% ipython --no-banner

In [1]: import numpy as np

In [2]: np.set_printoptions(precision=3, suppress=True, linewidth=160)

In [3]: m1 = np.load("run18.npy")

In [4]: m1
Out[4]: 
array([[ 14.08 ,   0.689,   1.774, -11.065,   0.367,  -4.654],
       [ -6.484,   0.825,  -0.218,  -7.647,   7.974,  -6.575],
       [  2.546, -15.204,   4.919,   0.98 ,  -3.779, -14.904],
       [ -7.932, -10.297,   1.161,  20.664,  -1.182,   1.745],
       [  3.304,   6.089,  -2.371,  14.154,  -1.728,  -0.754],
       [  1.022,   4.857,  -4.506,  11.422,  -4.84 ,  -5.192],
       [  8.464,   4.723,   9.736,  -3.448,  -8.308,  11.197],
       [  0.481,   6.263,   5.888, -11.697,   6.881, -10.817],
       [ 17.946,  -0.502,   7.793,  -1.653,   0.523,   7.957],
       [ -1.108, -18.191,   2.095,  -7.967,   4.007,  -1.121]])

In [5]: rng = np.random.default_rng(234)

In [6]: A2 = m1 + rng.integers(-2, 3, (10, 4)) @ rng.integers(-2, 3, (4, 6))

In [7]: A2
Out[7]: 
array([[ 16.08 ,  -5.311,   3.774,  -5.065,   1.367,  -2.654],
       [ -8.484,   4.825,  -0.218, -12.647,   3.974,  -8.575],
       [  3.546, -15.204,   3.919,   1.98 ,   0.221, -14.904],
       [ -7.932, -10.297,   5.161,  23.664,  -0.182,   2.745],
       [  4.304,   4.089,  -3.371,  17.154,   1.272,   1.246],
       [  5.022,   2.857,  -4.506,  13.422,   4.16 ,  -9.192],
       [  7.464,  10.723,   6.736,  -9.448,  -6.308,   8.197],
       [  2.481,  -1.737,   7.888,  -3.697,   6.881,  -6.817],
       [ 17.946,  -6.502,   3.793,   1.347,  -3.477,  12.957],
       [ -0.108, -16.191,   1.095, -10.967,   7.007,  -5.121]])

In [8]: np.linalg.matrix_rank(A2 - m1, tol=1e-8)
Out[8]: np.int64(4)

In [9]: np.round(np.linalg.svd(A2 - m1, compute_uv=False), 3) + 0
Out[9]: array([21.59 , 14.168,  7.253,  3.812,  0.   ,  0.   ])

In [10]: np.abs(A2 - m1).sum(axis=1)
Out[10]: array([19., 17.,  7.,  9., 12., 21., 21., 24., 22., 14.])

In [11]: A2 - m1
Out[11]: 
array([[ 2., -6.,  2.,  6.,  1.,  2.],
       [-2.,  4.,  0., -5., -4., -2.],
       [ 1.,  0., -1.,  1.,  4.,  0.],
       [ 0.,  0.,  4.,  3.,  1.,  1.],
       [ 1., -2., -1.,  3.,  3.,  2.],
       [ 4., -2.,  0.,  2.,  9., -4.],
       [-1.,  6., -3., -6.,  2., -3.],
       [ 2., -8.,  2.,  8.,  0.,  4.],
       [ 0., -6., -4.,  3., -4.,  5.],
       [ 1.,  2., -1., -3.,  3., -4.]])

In [12]: W0 = np.load("out7.npy")

In [13]: W0
Out[13]: 
array([[-4.052, -2.564, -2.084],
       [-2.564,  5.074,  3.539],
       [-2.084,  3.539,  0.977]])

In [14]: # equal to its transpose

In [15]: evals, evecs = np.linalg.eigvalsh(W0)
ValueError: too many values to unpack (expected 2)


In [16]: evals, evecs = np.linalg.eigh(W0)

In [17]: evecs @ np.diag(evals) @ evecs.T
Out[17]: 
array([[-4.052, -2.564, -2.084],
       [-2.564,  5.074,  3.539],
       [-2.084,  3.539,  0.977]])

In [18]: evals
Out[18]: array([-5.   , -1.001,  8.   ])

In [19]: np.abs(evecs[:, -1]).round(6).argmax()
Out[19]: np.int64(1)

In [20]: feats = np.load("x.npy")

In [21]: feats
Out[21]: 
array([[-23.677, -11.852,  -4.986,  -8.519, -25.556],
       [-23.285, -11.659,  -4.896,  -8.384, -25.153],
       [-18.73 ,  -9.432,  -3.856,  -6.817, -20.451],
       [-15.727,  -7.986,  -3.188,  -5.779, -17.336],
       [-12.547,  -6.478,  -2.502,  -4.673, -14.02 ],
       [ -3.861,  -2.48 ,  -0.797,  -1.582,  -4.747],
       [ -2.972,  -2.067,  -0.644,  -1.25 ,  -3.751],
       [ -1.422,  -1.277,  -0.383,  -0.644,  -1.932],
       [ -0.789,  -0.86 ,  -0.262,  -0.375,  -1.126],
       [ -0.155,  -0.219,  -0.071,  -0.077,  -0.232],
       [  1.022,   1.696,   0.644,   0.477,   1.431],
       [  3.218,   4.81 ,   2.   ,   1.343,   4.029],
       [  3.23 ,   4.826,   2.007,   1.347,   4.042],
       [  4.414,   6.299,   2.677,   1.786,   5.358],
       [  5.927,   8.078,   3.499,   2.335,   7.006],
       [ 16.366,  18.977,   8.671,   6.   ,  18.001],
       [ 18.092,  20.66 ,   9.481,   6.597,  19.79 ],
       [ 24.444,  26.701,  12.399,   8.782,  26.346]])

In [22]: # looks like rank 3

In [23]: left, s, Vt = np.linalg.svd(feats)

In [24]: np.argmax(s[:-1] / (s[1:] + 1e-6)) + 1
Out[24]: np.int64(3)

In [25]: s.round(3) + 0
Out[25]: array([98.028, 17.102,  1.235,  0.   ,  0.   ])

In [26]: A2 = left[:, :3] @ np.diag(s[:3]) @ Vt[:3]

In [27]: A2
Out[27]: 
array([[-23.677, -11.852,  -4.986,  -8.519, -25.556],
       [-23.285, -11.659,  -4.896,  -8.384, -25.153],
       [-18.73 ,  -9.432,  -3.856,  -6.817, -20.451],
       [-15.727,  -7.986,  -3.188,  -5.779, -17.336],
       [-12.547,  -6.478,  -2.502,  -4.673, -14.02 ],
       [ -3.861,  -2.48 ,  -0.797,  -1.582,  -4.747],
       [ -2.972,  -2.067,  -0.644,  -1.25 ,  -3.751],
       [ -1.422,  -1.277,  -0.383,  -0.644,  -1.932],
       [ -0.789,  -0.86 ,  -0.262,  -0.375,  -1.126],
       [ -0.155,  -0.219,  -0.071,  -0.077,  -0.232],
       [  1.022,   1.696,   0.644,   0.477,   1.431],
       [  3.218,   4.81 ,   2.   ,   1.343,   4.029],
       [  3.23 ,   4.826,   2.007,   1.347,   4.042],
       [  4.414,   6.299,   2.677,   1.786,   5.358],
       [  5.927,   8.078,   3.499,   2.335,   7.006],
       [ 16.366,  18.977,   8.671,   6.   ,  18.001],
       [ 18.092,  20.66 ,   9.481,   6.597,  19.79 ],
       [ 24.444,  26.701,  12.399,   8.782,  26.346]])

In [28]: np.round(np.linalg.norm(feats - A2) / np.linalg.norm(feats), 3)
Out[28]: np.float64(0.0)

In [29]: np.linalg.matrix_rank(A2)
Out[29]: np.int64(3)

In [30]: round(float(np.abs(feats - A2).max()), 3)
Out[30]: 0.0

In [31]: vec = np.array([1, 9, 1, 7, 2, 4])

In [32]: rhs = m1 @ vec

In [33]: np.linalg.lstsq(m1, rhs)[0]
Out[33]: array([1., 9., 1., 7., 2., 4.])

In [34]: np.round(np.linalg.pinv(m1) @ m1, 3) + 0
Out[34]: 
array([[1., 0., 0., 0., 0., 0.],
       [0., 1., 0., 0., 0., 0.],
       [0., 0., 1., 0., 0., 0.],
       [0., 0., 0., 1., 0., 0.],
       [0., 0., 0., 0., 1., 0.],
       [0., 0., 0., 0., 0., 1.]])

In [35]: rhs = rhs + 0.1 * rng.normal(size=10)

In [36]: rhs
Out[36]: array([ -73.175,  -63.299, -189.799,   49.735,  148.257,   89.773,   64.827,  -48.606,   42.467, -215.01 ])

In [37]: b, *_ = np.linalg.lstsq(m1, rhs)

In [38]: b
Out[38]: array([1.   , 9.003, 0.995, 6.994, 1.989, 4.001])

In [39]: np.round(np.linalg.norm(rhs - m1 @ b), 3)
Out[39]: np.float64(0.17)

In [40]: np.round(m1.T @ (rhs - m1 @ b), 3) + 0
Out[40]: array([0., 0., 0., 0., 0., 0.])

In [41]: [round(float(np.linalg.norm(np.linalg.solve(m1.T @ m1 + lam * np.eye(6), m1.T @ rhs))), 2) for lam in (0, 1, 10, 100)]
Out[41]: [12.33, 12.29, 12.04, 10.49]

In [42]: W2 = feats[[15, 3]].astype(float)

In [43]: for _ in range(3):
    ...:     idx = np.linalg.norm(feats[:, None] - W2, axis=-1).argmin(axis=1)
    ...:     W2 = np.array([feats[idx == j].mean(axis=0) for j in range(2)])
    ...: 

In [44]: idx
Out[44]: array([1, 1, 1, 1, 1, 1, 1, 1, 1, 1, 1, 0, 0, 0, 0, 0, 0, 0])

In [45]: np.abs(W2[1] - W2[0]).argmax()
Out[45]: np.int64(4)

In [46]: W2[1] - W2[0]
Out[46]: array([-20.099, -17.69 ,  -7.723,  -7.448, -22.343])

In [47]: A2 = np.c_[m1[:, :5] @ np.array([[-5, -2, -5, -3, 3],
    ...:     [1, -4, -4, 0, 5],
    ...:     [-5, -4, 3, 1, 0],
    ...:     [3, -3, -1, 1, -2],
    ...:     [5, 0, -2, 5, 5]]), np.array([1, -2, 1, 4, -1, 1, -2, 4, -3, -2])]

In [48]: A2
Out[48]: 
array([[-109.941,   -4.817,  -57.503,  -49.696,   69.65 ,    1.   ],
       [  51.264,   33.481,   20.165,   51.457,   39.837,   -2.   ],
       [ -68.484,   33.108,   69.421,  -20.634,  -89.237,    1.   ],
       [  79.64 ,   -9.584,   66.031,   39.711, -122.519,    4.   ],
       [  35.246,  -63.942,  -58.687,   -6.769,    3.409,   -1.   ],
       [  32.343,  -37.714,  -39.798,  -20.35 ,  -19.693,    1.   ],
       [-138.161,  -64.42 ,  -11.94 ,  -60.644,   14.363,   -2.   ],
       [ -26.268,  -14.475,  -11.858,   27.153,   90.557,    4.   ],
       [-131.541,  -60.097,  -63.736,  -45.083,   57.249,   -3.   ],
       [ -26.992,   90.501,   84.542,   17.487,  -58.31 ,   -2.   ]])

In [49]: np.round(np.linalg.norm(A2 - m1 @ np.linalg.lstsq(m1, A2)[0], axis=0), 3) + 0
Out[49]: array([0.   , 0.   , 0.   , 0.   , 0.   , 5.553])

In [50]: np.linalg.matrix_rank(A2)
Out[50]: np.int64(6)

In [51]: np.linalg.norm(np.linalg.qr(m1)[0].T @ A2, axis=0) ** 2 / ((A2 ** 2).sum(axis=0) + 1e-12)
Out[51]: array([1.   , 1.   , 1.   , 1.   , 1.   , 0.459])

In [52]: np.round(np.linalg.lstsq(m1, A2[:, 0])[0], 3) + 0
Out[52]: array([-5.,  1., -5.,  3.,  5.,  0.])

In [53]: M = np.loadtxt("case19.csv", delimiter=",")

In [54]: M
Out[54]: 
array([[ -1.753,   5.789,  27.017],
       [  3.872, -39.185,  26.128],
       [-10.258,   6.8  ,  -5.714],
       [  2.534,   2.521, -14.414],
       [-15.153,  16.718, -11.431],
       [ -2.056, -32.557, -17.19 ],
       [ -9.712, -10.609, -18.229],
       [ -2.45 ,  35.413,  -1.831],
       [ -5.975,  34.185,  -3.841],
       [  1.407,   0.023, -27.271],
       [ -3.278,  -2.112,   8.459],
       [  2.153,   3.161,   9.668],
       [ -4.95 ,   4.335,  -7.995],
       [ -5.141, -13.601,  21.584]])

In [55]: W2 = M[[6, 9]].astype(float)

In [56]: for _ in range(4):
    ...:     idx = np.linalg.norm(M[:, None] - W2, axis=-1).argmin(axis=1)
    ...:     W2 = np.array([M[idx == j].mean(axis=0) for j in range(2)])
    ...: 

In [57]: idx
Out[57]: array([0, 0, 1, 1, 1, 0, 1, 1, 1, 1, 0, 0, 1, 0])

In [58]: W2[1] - W2[0]
Out[58]: array([ -4.536,  24.257, -23.952])

In [59]: np.abs(W2[1] - W2[0]).argmax()
Out[59]: np.int64(1)

In [60]: W2
Out[60]: 
array([[ -1.034, -13.084,  12.611],
       [ -5.57 ,  11.173, -11.341]])
